$ python -q
>>> import numpy as np
>>> np.set_printoptions(precision=3, suppress=True, linewidth=200)
>>> def rnd(a):
...     return np.round(a, 3) + 0
... 
>>> J = np.load("data.npy")
>>> J
array([[0., 0., 0., 7.],
       [0., 0., 0., 9.],
       [0., 0., 0., 1.],
       [7., 9., 1., 0.]])
>>> f, r1 = J[1], J[3]
>>> f @ f
np.float64(81.0)
>>> print(f @ r1)
0.0
>>> pr = (f @ r1) / (f @ f) * f
>>> rnd(np.linalg.norm(f + r1) ** 2 + np.linalg.norm(f - r1) ** 2)
np.float64(424.0)
>>> (r1 - pr) @ f
np.float64(0.0)
>>> print(pr)
[0. 0. 0. 0.]
>>> theta = np.radians(30)
>>> r_ = np.eye(4)
>>> r_[0, 0] = r_[3, 3] = np.cos(theta)
>>> r_[0, 3], r_[3, 0] = -np.sin(theta), np.sin(theta)
>>> rnd(r_)
array([[ 0.866,  0.   ,  0.   , -0.5  ],
       [ 0.   ,  1.   ,  0.   ,  0.   ],
       [ 0.   ,  0.   ,  1.   ,  0.   ],
       [ 0.5  ,  0.   ,  0.   ,  0.866]])
>>> Y = J @ r_.T
>>> print(np.allclose(np.linalg.norm(J, axis=1), np.linalg.norm(Y, axis=1)))
True
>>> rnd(np.abs(Y - J).max(axis=0))
array([4.5, 0. , 0. , 3.5])
>>> print(rnd(np.linalg.det(r_)), rnd(np.trace(r_)))
1.0 3.732
>>> np.all(np.linalg.eigvalsh(J) > 0)
np.False_
>>> rnd(np.linalg.eigvalsh(J).min())
np.float64(-11.446)
>>> rank = np.linalg.matrix_rank(J)
>>> rank
np.int64(2)
>>> null = np.linalg.svd(J)[2][rank:].T
>>> np.linalg.matrix_rank(J.T @ J), np.linalg.matrix_rank(J @ J.T)
(np.int64(2), np.int64(2))
>>> rnd(null @ null.T)
array([[ 0.626, -0.481, -0.053,  0.   ],
       [-0.481,  0.382, -0.069,  0.   ],
       [-0.053, -0.069,  0.992,  0.   ],
       [ 0.   ,  0.   ,  0.   ,  0.   ]])
>>> [int(np.linalg.matrix_rank(np.delete(J, i, axis=0))) for i in range(4)]
[2, 2, 2, 1]
>>> np.allclose(J @ null, 0)
True
>>> f = np.array([1, 2, 2, 2, 1])
>>> r1 = np.array([0, 1, 0, 0, 1])
>>> data = np.outer(f, r1)
>>> data
array([[0, 1, 0, 0, 1],
       [0, 2, 0, 0, 2],
       [0, 2, 0, 0, 2],
       [0, 2, 0, 0, 2],
       [0, 1, 0, 0, 1]])
>>> # column 2 repeats column 0
>>> print((data + data.T) / 2)
[[0.  0.5 0.  0.  0.5]
 [0.5 2.  1.  1.  1.5]
 [0.  1.  0.  0.  1. ]
 [0.  1.  0.  0.  1. ]
 [0.5 1.5 1.  1.  1. ]]
>>> rnd(np.linalg.det(data))
np.float64(0.0)
>>> assert data == data.T
Traceback (most recent call last):
  File "<python-input-37>", line 1, in <module>
    assert data == data.T
           ^^^^^^^^^^^^^^
ValueError: The truth value of an array with more than one element is ambiguous. Use a.any() or a.all()
>>> rnd(np.sort(np.abs(np.linalg.eigvals(data))))
array([0., 0., 0., 0., 3.])
>>> print(np.allclose(data, data.T))
False
>>> print((data - data.T) / 2)
[[ 0.   0.5  0.   0.   0.5]
 [-0.5  0.  -1.  -1.   0.5]
 [ 0.   1.   0.   0.   1. ]
 [ 0.   1.   0.   0.   1. ]
 [-0.5 -0.5 -1.  -1.   0. ]]
>>> np.trace(data)
np.int64(3)
>>> data @ data
array([[0, 3, 0, 0, 3],
       [0, 6, 0, 0, 6],
       [0, 6, 0, 0, 6],
       [0, 6, 0, 0, 6],
       [0, 3, 0, 0, 3]])
